$ python3 -q
>>> import numpy as np
>>> from numpy import linalg as LA
>>> np.set_printoptions(precision=2, suppress=True, linewidth=140, legacy="1.25")
>>> def tidy(a):
...     return np.round(a, 2) + 0
... 
>>> J = 3 * np.eye(7) + np.eye(7, k=1)
>>> J
array([[3., 1., 0., 0., 0., 0., 0.],
       [0., 3., 1., 0., 0., 0., 0.],
       [0., 0., 3., 1., 0., 0., 0.],
       [0., 0., 0., 3., 1., 0., 0.],
       [0., 0., 0., 0., 3., 1., 0.],
       [0., 0., 0., 0., 0., 3., 1.],
       [0., 0., 0., 0., 0., 0., 3.]])
>>> t3 = np.stack([J, 2 * J, J[::-1]])
>>> (t3 @ J.T).shape
(3, 7, 7)
>>> t3.sum(axis=0)
array([[ 9.,  3.,  0.,  0.,  0.,  0.,  3.],
       [ 0.,  9.,  3.,  0.,  0.,  3.,  1.],
       [ 0.,  0.,  9.,  3.,  3.,  1.,  0.],
       [ 0.,  0.,  0., 12.,  4.,  0.,  0.],
       [ 0.,  0.,  3.,  1.,  9.,  3.,  0.],
       [ 0.,  3.,  1.,  0.,  0.,  9.,  3.],
       [ 3.,  1.,  0.,  0.,  0.,  0.,  9.]])
>>> LA.matrix_rank(t3)
array([7, 7, 7])
>>> t3.shape
(3, 7, 7)
>>> tidy(LA.norm(t3, axis=(1, 2)))
array([ 8.31, 16.61,  8.31])
>>> np.allclose(J @ J.T, J.T @ J)
False
>>> (J + J.T) / 2
array([[3. , 0.5, 0. , 0. , 0. , 0. , 0. ],
       [0.5, 3. , 0.5, 0. , 0. , 0. , 0. ],
       [0. , 0.5, 3. , 0.5, 0. , 0. , 0. ],
       [0. , 0. , 0.5, 3. , 0.5, 0. , 0. ],
       [0. , 0. , 0. , 0.5, 3. , 0.5, 0. ],
       [0. , 0. , 0. , 0. , 0.5, 3. , 0.5],
       [0. , 0. , 0. , 0. , 0. , 0.5, 3. ]])
>>> np.allclose(J, J.T)
False
>>> x0 = np.array([1, 3, -2, 0, 1, 2, 1])
>>> y = J @ x0
>>> coef, lr = np.zeros(7), 1 / LA.norm(J, 2) ** 2
>>> for i in range(3):
...     coef -= lr * J.T @ (J @ coef - y)
...     if i % 1 == 0: print(i, round(LA.norm(J @ coef - y), 2))
... 
0 4.65
1 2.58
2 1.7
>>> tidy(coef)
array([ 1.27,  2.54, -1.53, -0.28,  1.13,  1.92,  1.05])
>>> rng = np.random.default_rng(29827)
>>> lab = rng.permutation(7)
>>> out = J[:, lab] * rng.choice([-1, 1], 7)
>>> out
array([[-0., -0., -3.,  0., -0., -0.,  1.],
       [-0., -0., -0.,  0., -0., -1.,  3.],
       [-0., -0., -0.,  1., -0., -3.,  0.],
       [-0., -1., -0.,  3., -0., -0.,  0.],
       [-0., -3., -0.,  0., -1., -0.,  0.],
       [-1., -0., -0.,  0., -3., -0.,  0.],
       [-3., -0., -0.,  0., -0., -0.,  0.]])
>>> left, _, Vh = LA.svd(J.T @ out)
>>> lab
array([6, 4, 0, 3, 5, 2, 1])
>>> tidy(LA.lstsq(J, out)[0])
array([[ 0.,  0., -1.,  0.,  0.,  0.,  0.],
       [ 0.,  0.,  0.,  0.,  0.,  0.,  1.],
       [ 0.,  0.,  0.,  0.,  0., -1.,  0.],
       [ 0.,  0.,  0.,  1.,  0.,  0.,  0.],
       [ 0., -1.,  0.,  0.,  0.,  0.,  0.],
       [ 0.,  0.,  0.,  0., -1.,  0.,  0.],
       [-1.,  0.,  0.,  0.,  0.,  0.,  0.]])
>>> lab = rng.permutation(7)
>>> lab
array([4, 0, 6, 2, 5, 1, 3])
>>> out = J[lab][:, lab]
>>> np.diag(out)
array([3., 3., 3., 3., 3., 3., 3.])
>>> np.trace(out)
21.0
>>> tidy(LA.det(out)), tidy(LA.det(J[lab]))
(2187.0, -2187.0)
>>> tidy(np.sort(np.abs(LA.eigvals(out))))
array([3., 3., 3., 3., 3., 3., 3.])
>>> u = np.array([4, 1, 5, -1, 0, 1, 5]) + 0.5
>>> W0 = np.outer(u, u) / (u @ u)
>>> tidy(W0)
array([[ 0.24,  0.08,  0.29, -0.03,  0.03,  0.08,  0.29],
       [ 0.08,  0.03,  0.1 , -0.01,  0.01,  0.03,  0.1 ],
       [ 0.29,  0.1 ,  0.35, -0.03,  0.03,  0.1 ,  0.35],
       [-0.03, -0.01, -0.03,  0.  ,  0.  , -0.01, -0.03],
       [ 0.03,  0.01,  0.03,  0.  ,  0.  ,  0.01,  0.03],
       [ 0.08,  0.03,  0.1 , -0.01,  0.01,  0.03,  0.1 ],
       [ 0.29,  0.1 ,  0.35, -0.03,  0.03,  0.1 ,  0.35]])
>>> left, s, Vh = LA.svd(W0, full_matrices=False)
>>> tidy(s)
array([1., 0., 0., 0., 0., 0., 0.])
>>> tidy(np.sqrt((s ** 2).sum())), tidy(LA.norm(W0))
(1.0, 1.0)
>>> tidy(np.abs(Vh[0]))
array([0.49, 0.16, 0.59, 0.05, 0.05, 0.16, 0.59])
>>> left.shape, s.shape, Vh.shape
((7, 7), (7,), (7, 7))
>>> tidy(s / s[0])
array([1., 0., 0., 0., 0., 0., 0.])
>>> np.cumsum(s ** 2) / np.sum(s ** 2)
array([1., 1., 1., 1., 1., 1., 1.])
>>> np.allclose(left * s @ Vh, W0)
True
>>> np.abs(left[:, 0]).round(6).argmax()
2
>>> tidy(left.T @ W0 @ Vh.T)
array([[1., 0., 0., 0., 0., 0., 0.],
       [0., 0., 0., 0., 0., 0., 0.],
       [0., 0., 0., 0., 0., 0., 0.],
       [0., 0., 0., 0., 0., 0., 0.],
       [0., 0., 0., 0., 0., 0., 0.],
       [0., 0., 0., 0., 0., 0., 0.],
       [0., 0., 0., 0., 0., 0., 0.]])
>>> m1 = np.loadtxt("sample2.csv", delimiter=",")
>>> m1
array([[-0.21, -0.17, 12.53,  0.79,  0.1 ,  0.42],
       [ 3.11, -0.39, 18.12,  2.48, -4.44, -5.6 ],
       [ 1.2 , -1.37,  8.63,  1.72, -3.66, -0.89],
       [ 4.76,  1.29,  8.1 ,  2.39, -8.76, -5.62],
       [ 4.05, -0.41,  8.25,  1.77, -6.82, -4.96],
       [ 3.41, -1.68, 18.57,  3.3 , -6.27, -4.73],
       [ 2.17,  1.08,  8.87,  1.79, -3.79, -2.3 ],
       [ 2.42,  1.16, 20.29,  1.7 , -1.43, -4.31],
       [-0.56, -3.08, 20.45,  0.76,  2.7 , -1.82],
       [-0.66, -2.05, 12.43,  0.97,  1.43,  0.59],
       [ 2.97, -0.53, 13.22,  2.63, -5.66, -3.12],
       [ 2.28,  4.61,  4.67,  1.23, -3.64, -1.96],
       [ 3.06,  0.5 ,  8.31,  2.06, -5.15, -3.89],
       [ 1.9 ,  3.32, 12.88,  1.91, -3.96, -2.28],
       [ 2.09, -2.73, 11.6 ,  1.23, -2.64, -4.09]])
>>> cent = m1[[6, 5]].astype(float)
>>> for _ in range(6):
...     lab = LA.norm(m1[:, None] - cent, axis=-1).argmin(axis=1)
...     cent = np.array([m1[lab == j].mean(axis=0) for j in range(2)])
... 
>>> lab
array([0, 1, 0, 0, 0, 1, 0, 1, 1, 0, 0, 0, 0, 0, 0])
>>> np.bincount(lab)
array([11,  4])
>>> np.abs(cent[1] - cent[0]).argmax()
2
>>> P = m1 @ LA.solve(m1.T @ m1, m1.T)
>>> tidy(np.trace(P))
6.0
>>> tidy(np.diag(P))
array([0.49, 0.43, 0.33, 0.37, 0.52, 0.38, 0.14, 0.64, 0.52, 0.37, 0.29, 0.41, 0.2 , 0.62, 0.29])
>>> tidy(LA.eigvalsh(P))
array([0., 0., 0., 0., 0., 0., 0., 0., 0., 1., 1., 1., 1., 1., 1.])
>>> C2 = np.cov(m1, rowvar=False)
>>> tidy(LA.eigvalsh(C2)[::-1])
array([28.2 , 13.06,  3.32,  0.88,  0.04,  0.02])
>>> np.argsort(-m1.std(axis=0).round(6), kind="stable")
array([2, 4, 1, 5, 0, 3])
>>> C2.shape
(6, 6)
>>> tidy(np.polyfit(m1[:, 5], m1[:, 4], 1))
array([ 1.09, -0.22])
>>> np.median(m1, axis=0)
array([ 2.28, -0.39, 12.43,  1.77, -3.79, -3.12])
>>> arr = np.loadtxt("m.csv", delimiter=",")
>>> arr
array([[ 1.,  0.,  1.,  3.,  3.,  2.],
       [ 0.,  3., -2., -3.,  3.,  0.],
       [ 0., -3., -1.,  1.,  3., -2.],
       [ 0.,  0.,  1., -1.,  1.,  1.],
       [ 0.,  2.,  2., -3.,  0., -3.],
       [ 0.,  3., -2.,  3., -1.,  2.]])
>>> u = np.array([0, 2, 5, 4, 4, 2])
>>> out = arr + np.outer(u, np.eye(6)[5])
>>> out
array([[ 1.,  0.,  1.,  3.,  3.,  2.],
       [ 0.,  3., -2., -3.,  3.,  2.],
       [ 0., -3., -1.,  1.,  3.,  3.],
       [ 0.,  0.,  1., -1.,  1.,  5.],
       [ 0.,  2.,  2., -3.,  0.,  1.],
       [ 0.,  3., -2.,  3., -1.,  4.]])
>>> lab = rng.permutation(6)
>>> lab
array([3, 4, 5, 0, 2, 1])
>>> out = arr[lab][:, lab]
>>> tidy(LA.det(out)), tidy(LA.det(arr[lab]))
(544.0, 544.0)
>>> np.allclose(out, arr)
False
>>> np.diag(out)
array([-1.,  0.,  2.,  1., -1.,  3.])
>>> tidy(np.sort(np.abs(LA.eigvals(out))))
array([1.  , 2.14, 2.86, 4.36, 4.36, 4.67])
>>> lab = rng.permutation(6)
>>> out = arr[:, lab] * rng.choice([-1, 1], 6)
>>> out
array([[-1.,  1.,  3.,  3.,  2.,  0.],
       [ 2.,  0., -3.,  3.,  0.,  3.],
       [ 1.,  0.,  1.,  3., -2., -3.],
       [-1.,  0., -1.,  1.,  1.,  0.],
       [-2.,  0., -3.,  0., -3.,  2.],
       [ 2.,  0.,  3., -1.,  2.,  3.]])
>>> left, _, Vh = LA.svd(arr.T @ out)
>>> tidy(LA.lstsq(arr, out)[0])
array([[ 0.,  1.,  0.,  0.,  0.,  0.],
       [ 0.,  0.,  0.,  0.,  0.,  1.],
       [-1.,  0.,  0.,  0.,  0.,  0.],
       [ 0.,  0.,  1.,  0.,  0.,  0.],
       [ 0.,  0.,  0.,  1.,  0.,  0.],
       [ 0.,  0.,  0.,  0.,  1.,  0.]])
>>> F = np.load("out14.npy")
>>> F
array([[  1,  -1,   3,  -4,   3,  -2,  -5],
       [  2,  -2,   6,  -8,   6,  -4, -10],
       [  1,  -1,   3,  -4,   3,  -2,  -5],
       [  0,   0,   0,   0,   0,   0,   0],
       [  3,  -3,   9, -12,   9,  -6, -15],
       [  3,  -3,   9, -12,   9,  -6, -15]])
>>> W1 = np.array([[0, 0, 3, 0, 1, 1],
...     [1, 3, 0, 1, 1, 2],
...     [1, 1, 1, 3, 3, 1],
...     [2, 0, 3, 3, 1, 3],
...     [2, 3, 0, 2, 0, 2],
...     [3, 0, 1, 0, 2, 2],
...     [3, 3, 1, 1, 0, 2]])
>>> coef = np.array([5, 7, 1, 5, 3, 5])
>>> act = np.maximum(F @ W1 + coef, 0)
>>> tidy((act > 0).mean(axis=0))
array([0.17, 0.5 , 0.17, 0.5 , 1.  , 0.17])
>>> LA.matrix_rank(act)
3
>>> cent = np.array([[2, 0], [0, 1], [0, -1], [-1, 0], [-1, -1], [-2, 1]])
>>> act @ cent
array([[-6, -3],
       [-5, -5],
       [-6, -3],
       [-8,  8],
       [-6, -6],
       [-6, -6]])
>>> W1 @ cent
array([[-3, -3],
       [-4,  4],
       [-6, -2],
       [-6, -1],
       [-2,  5],
       [ 0, -1],
       [ 1,  4]])
>>> (act @ cent).round(6).argmax(axis=1)
array([1, 0, 1, 1, 0, 0])
>>> u = np.array([7, 1, 7])
>>> np.array([np.convolve(row, u, "same") for row in F])
array([[  -6,   27,  -32,   38,  -39,  -16,  -19],
       [ -12,   54,  -64,   76,  -78,  -32,  -38],
       [  -6,   27,  -32,   38,  -39,  -16,  -19],
       [   0,    0,    0,    0,    0,    0,    0],
       [ -18,   81,  -96,  114, -117,  -48,  -57],
       [ -18,   81,  -96,  114, -117,  -48,  -57]])
>>> np.polyval(u, F[0])
array([ 15,  13,  73, 115,  73,  33, 177])
>>> np.convolve(F[0], u)
array([  7,  -6,  27, -32,  38, -39, -16, -19, -35])
>>> np.cross(F[0, :3], F[1, :3])
array([0, 0, 0])
>>> left, s, Vh = LA.svd(F)
>>> evecs = Vh[:(s > 1e-8).sum()]
>>> x0 = F[2] + 3 * F[5] + rng.integers(2) * np.eye(7)[3]
>>> x0
array([ 10., -10.,  30., -39.,  30., -20., -50.])
>>> LA.matrix_rank(np.vstack([F, x0]))
2
>>> tidy(LA.norm(x0 - evecs.T @ evecs @ x0))
0.87
>>> out = F + rng.integers(-2, 3, (6, 1)) @ rng.integers(-2, 3, (1, 7))
>>> out
array([[ -1,  -3,   4,  -5,   4,  -2,  -6],
       [ -2,  -6,   8, -10,   8,  -4, -12],
       [  3,   1,   2,  -3,   2,  -2,  -4],
       [ -2,  -2,   1,  -1,   1,   0,  -1],
       [  1,  -5,  10, -13,  10,  -6, -16],
       [  7,   1,   7, -10,   7,  -6, -13]])
>>> LA.matrix_rank(out - F, tol=1e-8)
1
>>> tidy(LA.svd(out - F, compute_uv=False))
array([12.,  0.,  0.,  0.,  0.,  0.])
>>> np.abs(out - F).sum(axis=1)
array([ 8, 16,  8,  8,  8, 16])
>>> data = np.array([[2, -3, -1, -3, 1, 3],
...     [-2, -3, 0, -2, -3, -3],
...     [3, -1, 2, 1, -2, 3],
...     [-2, 3, 1, 1, -3, 0],
...     [-3, -1, -3, 0, 3, -2],
...     [-2, -2, -2, -1, 2, -1]])
>>> u, r1 = data[1], data[0]
>>> u @ u
35
>>> p = (u @ r1) / (u @ u) * u
>>> (r1 - p) @ u
0.0
>>> tidy(p)
array([0.06, 0.09, 0.  , 0.06, 0.09, 0.09])
>>> np.allclose(data, data.T)
False
>>> tidy(LA.det(data))
-403.0
>>> O, evecs = LA.qr(data[:, :2])[0], LA.qr(data[:, 2:])[0]
>>> s = LA.svd(O.T @ evecs, compute_uv=False)
>>> tidy(LA.norm(O @ O.T - evecs @ evecs.T, 2))
1.0
>>> W1 = np.array([[1, 0, 1, -1],
...     [-2, -2, 2, 0],
...     [2, 0, -2, -1],
...     [2, -1, -2, 1],
...     [0, 2, 0, 2],
...     [0, 0, -2, -1]])
>>> coef = np.array([-1, 0, 0, 2])
>>> act = np.maximum(data @ W1 + coef, 0)
>>> tidy((act > 0).mean(axis=0))
array([0.17, 0.67, 0.5 , 0.33])
>>> (act > 0).astype(int)
array([[0, 1, 0, 0],
       [0, 1, 1, 0],
       [1, 0, 0, 0],
       [0, 0, 0, 0],
       [0, 1, 1, 1],
       [0, 1, 1, 1]])
>>> LA.matrix_rank(act)
4
>>> cent = np.array([[2, -2], [2, 1], [1, 1], [-2, 0]])
>>> act @ cent
array([[ 22,  11],
       [  6,   4],
       [ 20, -20],
       [  0,   0],
       [-11,  13],
       [  0,  11]])
>>> (act @ cent).round(6).argmax(axis=1)
array([0, 0, 0, 0, 1, 1])
>>> X = np.load("block9.npy")
>>> X
array([[ 1.31,  6.64,  9.43],
       [ 1.18, -6.38, -6.62],
       [ 0.53,  0.05, -1.15],
       [ 1.56,  0.46,  5.92],
       [-3.18, -2.3 , -2.89],
       [-1.23, -2.13, -2.31],
       [ 0.78,  1.29,  1.87],
       [ 1.29,  0.15,  0.18],
       [-2.57,  0.06, -1.63],
       [ 1.3 , -1.84,  0.05],
       [ 1.04,  2.42,  4.26],
       [ 5.46, -2.11,  3.29],
       [-1.39,  0.08, -0.46],
       [ 0.04,  6.19,  6.69],
       [ 0.45, -4.53, -5.95],
       [-0.88,  2.18,  4.93],
       [ 1.03, -4.5 , -5.09],
       [ 0.88, -1.59, -3.67],
       [-2.18,  0.1 , -2.03],
       [ 1.57, -2.52, -4.86],
       [-1.28,  0.46,  0.41],
       [ 3.7 ,  0.54, -2.99],
       [ 1.08,  1.21,  1.94],
       [-3.23, -1.1 , -3.54],
       [ 0.43,  1.86,  5.6 ],
       [ 6.8 , -0.59,  3.93],
       [ 0.14, -3.14, -4.59],
       [ 3.32,  0.45, -1.68],
       [ 3.57,  6.35, 12.18],
       [-0.92,  2.77,  1.79],
       [ 0.32, -1.46,  0.28],
       [-3.  ,  1.51, -1.19],
       [-0.61,  3.03, -0.55]])
>>> out = np.c_[X[:, :1] @ np.array([[6]]), np.array([5, 7, 6, 2, 8, 7, 7, 5, 0, 0, 1, 8, 9, 9, 0, 3, 2, 0, 6, 3, 2, 6, 3, 3, 5, 4, 1, 2, 1, 9, 4, 0, 5])]
>>> tidy(out)
array([[  7.86,   5.  ],
       [  7.08,   7.  ],
       [  3.18,   6.  ],
       [  9.36,   2.  ],
       [-19.08,   8.  ],
       [ -7.38,   7.  ],
       [  4.68,   7.  ],
       [  7.74,   5.  ],
       [-15.42,   0.  ],
       [  7.8 ,   0.  ],
       [  6.24,   1.  ],
       [ 32.76,   8.  ],
       [ -8.34,   9.  ],
       [  0.24,   9.  ],
       [  2.7 ,   0.  ],
       [ -5.28,   3.  ],
       [  6.18,   2.  ],
       [  5.28,   0.  ],
       [-13.08,   6.  ],
       [  9.42,   3.  ],
       [ -7.68,   2.  ],
       [ 22.2 ,   6.  ],
       [  6.48,   3.  ],
       [-19.38,   3.  ],
       [  2.58,   5.  ],
       [ 40.8 ,   4.  ],
       [  0.84,   1.  ],
       [ 19.92,   2.  ],
       [ 21.42,   1.  ],
       [ -5.52,   9.  ],
       [  1.92,   4.  ],
       [-18.  ,   0.  ],
       [ -3.66,   5.  ]])
>>> tidy(LA.lstsq(X, out[:, 0])[0])
array([6., 0., 0.])
>>> LA.matrix_rank(out)
2
>>> tidy(LA.norm(out - X @ LA.lstsq(X, out)[0], axis=0))
array([ 0.  , 27.94])
